>>> import numpy as np
>>> np.set_printoptions(precision=2, suppress=True, linewidth=200, sign=" ")
>>> M = -3 * np.eye(8) + np.eye(8, k=1)
>>> M
array([[-3.,  1.,  0.,  0.,  0.,  0.,  0.,  0.],
       [ 0., -3.,  1.,  0.,  0.,  0.,  0.,  0.],
       [ 0.,  0., -3.,  1.,  0.,  0.,  0.,  0.],
       [ 0.,  0.,  0., -3.,  1.,  0.,  0.,  0.],
       [ 0.,  0.,  0.,  0., -3.,  1.,  0.,  0.],
       [ 0.,  0.,  0.,  0.,  0., -3.,  1.,  0.],
       [ 0.,  0.,  0.,  0.,  0.,  0., -3.,  1.],
       [ 0.,  0.,  0.,  0.,  0.,  0.,  0., -3.]])
>>> T = np.stack([M, -1 * M, M[::-1]])
>>> np.linalg.det(T)
array([ 6561.,  6561.,  6561.])
>>> np.linalg.norm(T, axis=(1, 2))
array([ 8.89,  8.89,  8.89])
>>> T.shape
(3, 8, 8)
>>> np.linalg.matrix_rank(T.reshape(3, -1))
np.int64(2)
>>> r0 = np.array([4, 3])
>>> np.array([np.convolve(row, r0, "same") for row in M])
array([[-12.,  -5.,   3.,   0.,   0.,   0.,   0.,   0.],
       [  0., -12.,  -5.,   3.,   0.,   0.,   0.,   0.],
       [  0.,   0., -12.,  -5.,   3.,   0.,   0.,   0.],
       [  0.,   0.,   0., -12.,  -5.,   3.,   0.,   0.],
       [  0.,   0.,   0.,   0., -12.,  -5.,   3.,   0.],
       [  0.,   0.,   0.,   0.,   0., -12.,  -5.,   3.],
       [  0.,   0.,   0.,   0.,   0.,   0., -12.,  -5.],
       [  0.,   0.,   0.,   0.,   0.,   0.,   0., -12.]])
>>> np.cross(M[0, :3], M[2, :3])
array([-3., -9., -0.])
>>> np.polyval(r0, M[0])
array([-9.,  7.,  3.,  3.,  3.,  3.,  3.,  3.])
>>> np.round(np.abs(np.linalg.eigvals(M)).max(), 2)
np.float64(3.0)
>>> np.allclose(M @ M.T, M.T @ M)
False
>>> (M - M.T) / 2
array([[ 0. ,  0.5,  0. ,  0. ,  0. ,  0. ,  0. ,  0. ],
       [-0.5,  0. ,  0.5,  0. ,  0. ,  0. ,  0. ,  0. ],
       [ 0. , -0.5,  0. ,  0.5,  0. ,  0. ,  0. ,  0. ],
       [ 0. ,  0. , -0.5,  0. ,  0.5,  0. ,  0. ,  0. ],
       [ 0. ,  0. ,  0. , -0.5,  0. ,  0.5,  0. ,  0. ],
       [ 0. ,  0. ,  0. ,  0. , -0.5,  0. ,  0.5,  0. ],
       [ 0. ,  0. ,  0. ,  0. ,  0. , -0.5,  0. ,  0.5],
       [ 0. ,  0. ,  0. ,  0. ,  0. ,  0. , -0.5,  0. ]])
>>> np.prod(np.diag(M)), np.round(np.linalg.det(M), 2)
(np.float64(6561.0), np.float64(6561.0))
>>> M @ M
array([[ 9., -6.,  1.,  0.,  0.,  0.,  0.,  0.],
       [ 0.,  9., -6.,  1.,  0.,  0.,  0.,  0.],
       [ 0.,  0.,  9., -6.,  1.,  0.,  0.,  0.],
       [ 0.,  0.,  0.,  9., -6.,  1.,  0.,  0.],
       [ 0.,  0.,  0.,  0.,  9., -6.,  1.,  0.],
       [ 0.,  0.,  0.,  0.,  0.,  9., -6.,  1.],
       [ 0.,  0.,  0.,  0.,  0.,  0.,  9., -6.],
       [ 0.,  0.,  0.,  0.,  0.,  0.,  0.,  9.]])
>>> np.sort(np.linalg.eigvals(M))
array([-3., -3., -3., -3., -3., -3., -3., -3.])
>>> np.linalg.matrix_rank(M - M[0, 0] * np.eye(8))
np.int64(7)
>>> feats = np.load("case12.npy")
>>> feats
array([[ 0, -7],
       [ 0,  0]])
>>> [round(float(x), 2) for x in np.linalg.svd(feats, compute_uv=False)[:3]]
[7.0, 0.0]
>>> round(np.linalg.norm(feats, 2) / np.linalg.norm(feats), 2)
np.float64(1.0)
>>> rng = np.random.default_rng(54167)
>>> A2 = feats + rng.integers(-2, 3, (2, 1)) @ rng.integers(-2, 3, (1, 2))
>>> A2
array([[-2, -5],
       [ 0,  0]])
>>> np.linalg.svd(A2 - feats, compute_uv=False)
array([ 2.83,  0.  ])
>>> np.abs(A2 - feats).sum(axis=1)
array([ 4,  0])
>>> A2 - feats
array([[-2,  2],
       [ 0,  0]])
>>> np.round(np.linalg.det(feats.T), 2)
np.float64(0.0)
>>> np.einsum("ij,ji->", feats, feats)
np.int64(0)
>>> np.poly(feats)
array([ 1.,  0.,  0.])
>>> round(float(np.linalg.det(2 * feats)), 2), np.round(np.linalg.det(feats), 2)
(0.0, np.float64(0.0))
>>> arr = np.eye(6, dtype=int)[rng.permutation(6)]
>>> arr
array([[ 1,  0,  0,  0,  0,  0],
       [ 0,  0,  1,  0,  0,  0],
       [ 0,  1,  0,  0,  0,  0],
       [ 0,  0,  0,  0,  0,  1],
       [ 0,  0,  0,  1,  0,  0],
       [ 0,  0,  0,  0,  1,  0]])
>>> np.linalg.norm(arr, axis=1).argmax()
np.int64(0)
>>> np.linalg.norm(arr, axis=1)
array([ 1.,  1.,  1.,  1.,  1.,  1.])
>>> np.round(np.linalg.norm(arr) ** 2 / np.linalg.norm(arr, 2) ** 2, 2)
np.float64(6.0)
>>> round(np.linalg.norm(arr, 2), 2)
np.float64(1.0)
>>> arr[1] @ arr[5]
np.int64(0)
>>> A2 = np.linalg.invert(arr)
Traceback (most recent call last):
  File "<python-input-41>", line 1, in <module>
    A2 = np.linalg.invert(arr)
         ^^^^^^^^^^^^^^^^
AttributeError: module 'numpy.linalg' has no attribute 'invert'
>>> A2 = arr ** -1
Traceback (most recent call last):
  File "<python-input-42>", line 1, in <module>
    A2 = arr ** -1
         ~~~~^^~~~
ValueError: Integers to negative integer powers are not allowed.
>>> A2 = np.linalg.inv(arr)
>>> np.round(np.linalg.slogdet(arr)[0], 2)
np.float64(-1.0)
>>> (np.abs(A2) > 1e-9).astype(int)
array([[ 1,  0,  0,  0,  0,  0],
       [ 0,  0,  1,  0,  0,  0],
       [ 0,  1,  0,  0,  0,  0],
       [ 0,  0,  0,  0,  1,  0],
       [ 0,  0,  0,  0,  0,  1],
       [ 0,  0,  0,  1,  0,  0]])
>>> np.linalg.inv(A2)
array([[ 1.,  0.,  0.,  0.,  0.,  0.],
       [ 0.,  0.,  1.,  0.,  0.,  0.],
       [ 0.,  1.,  0.,  0.,  0.,  0.],
       [ 0.,  0.,  0.,  0.,  0.,  1.],
       [ 0.,  0.,  0.,  1.,  0.,  0.],
       [ 0.,  0.,  0.,  0.,  1.,  0.]])
>>> np.linalg.det(arr) * A2
array([[-1., -0., -0., -0., -0., -0.],
       [-0., -0., -1., -0., -0., -0.],
       [-0., -1., -0., -0., -0., -0.],
       [-0., -0., -0., -0., -1., -0.],
       [-0., -0., -0., -0., -0., -1.],
       [-0., -0., -0., -1., -0., -0.]])
>>> K = np.array([[0, -4, -3, -1], [0, 0, -3, 4], [0, 0, 0, 2], [0, 0, 0, 0]])
>>> left, s, vt = np.linalg.svd(K)
>>> np.argmax(s[:-1] / (s[1:] + 1e-6)) + 1
np.int64(3)
>>> s
array([ 5.59,  4.8 ,  0.9 ,  0.  ])
>>> A2 = left[:, :3] @ np.diag(s[:3]) @ vt[:3]
>>> np.round(np.linalg.norm(K - A2, 2), 2), s[3]
(np.float64(0.0), np.float64(0.0))
>>> np.linalg.matrix_rank(K, rtol=0.05)
np.int64(3)
>>> A2.round(2) + 0
array([[ 0., -4., -3., -1.],
       [ 0.,  0., -3.,  4.],
       [ 0.,  0.,  0.,  2.],
       [ 0.,  0.,  0.,  0.]])
>>> T = np.stack([K, -3 * K, K[::-1]])
>>> (T @ K.T).shape
(3, 4, 4)
>>> np.einsum("bij,cij->bc", T, T)
array([[  55, -165,   16],
       [-165,  495,  -48],
       [  16,  -48,   55]])
>>> T.sum(axis=0)
array([[ 0,  8,  6,  2],
       [ 0,  0,  6, -6],
       [ 0,  0, -3,  0],
       [ 0, -4, -3, -1]])
>>> T.shape
(3, 4, 4)
>>> np.linalg.det(T)
array([ 0.,  0.,  0.])
>>> left, s, vt = np.linalg.svd(K)
>>> V = vt[:(s > 1e-8).sum()]
>>> vec = K[0] + 4 * K[3] + rng.integers(2) * np.eye(4)[1]
>>> vec
array([ 0., -4., -3., -1.])
>>> np.round(V.T @ V, 2) + 0
array([[ 0.,  0.,  0.,  0.],
       [ 0.,  1.,  0.,  0.],
       [ 0.,  0.,  1.,  0.],
       [ 0.,  0.,  0.,  1.]])
>>> np.allclose(V.T @ V @ vec, vec)
True
>>> np.diag(V.T @ V)
array([ 0.,  1.,  1.,  1.])
>>> np.linalg.matrix_rank(np.vstack([K, vec]))
np.int64(3)
>>> w1 = np.array([[3, 2, 1, 1, 5], [5, 0, 3, 2, 3], [5, 1, 0, 5, 2], [3, 1, 5, 1, 1]])
>>> beta = np.array([2, 5, 2, 2, 0])
>>> H = np.maximum(K @ w1 + beta, 0)
>>> H
array([[  0,   1,   0,   0,   0],
       [  0,   6,  22,   0,   0],
       [  8,   7,  12,   4,   2],
       [  2,   5,   2,   2,   0]])
>>> (H > 0).mean(axis=0)
array([ 0.5 ,  1.  ,  0.75,  0.5 ,  0.25])
>>> cent = np.array([[0, -2, 1], [2, 2, -2], [2, 0, -2], [-2, -2, -1], [2, -1, -1]])
>>> w1 @ cent
array([[ 14,  -9,  -9],
       [  8, -17,  -6],
       [ -4, -20,  -4],
       [ 12,  -7, -11]])
>>> (H @ cent).round(6).argmax(axis=1)
array([ 0,  0,  0,  0])
>>> F = np.loadtxt("layer13.csv", delimiter=",")
>>> F.round(2) + 0
array([[-0.48,  0.84, -1.49, -1.17,  0.67, -1.15,  1.1 ,  1.21],
       [-1.69, -1.17,  0.22, -1.5 ,  0.77, -0.3 , -1.08, -0.78],
       [ 1.21, -1.82,  0.36, -1.08, -0.56,  0.21,  0.05,  1.6 ],
       [-0.97,  0.  ,  2.14,  0.42,  0.8 , -0.15,  1.42,  0.78],
       [-1.09, -0.54, -0.25, -0.12, -2.3 , -0.27,  1.29, -0.63],
       [-1.21, -0.7 , -0.71,  1.76, -0.2 , -0.41, -1.02,  1.48],
       [-0.85,  1.38,  0.31, -0.88, -0.81,  1.8 , -0.71,  1.05],
       [-0.36, -0.96, -1.16,  0.37,  1.  ,  2.  ,  1.18, -0.25]])
>>> Q, V = np.linalg.qr(F[:, :6])[0], np.linalg.qr(F[:, 6:])[0]
>>> s = np.linalg.svd(Q.T @ V, compute_uv=False)
>>> s.round(2) + 0
array([ 0.,  0.])
>>> round(float(np.linalg.norm(Q @ Q.T - V @ V.T, 2)), 2)
1.0
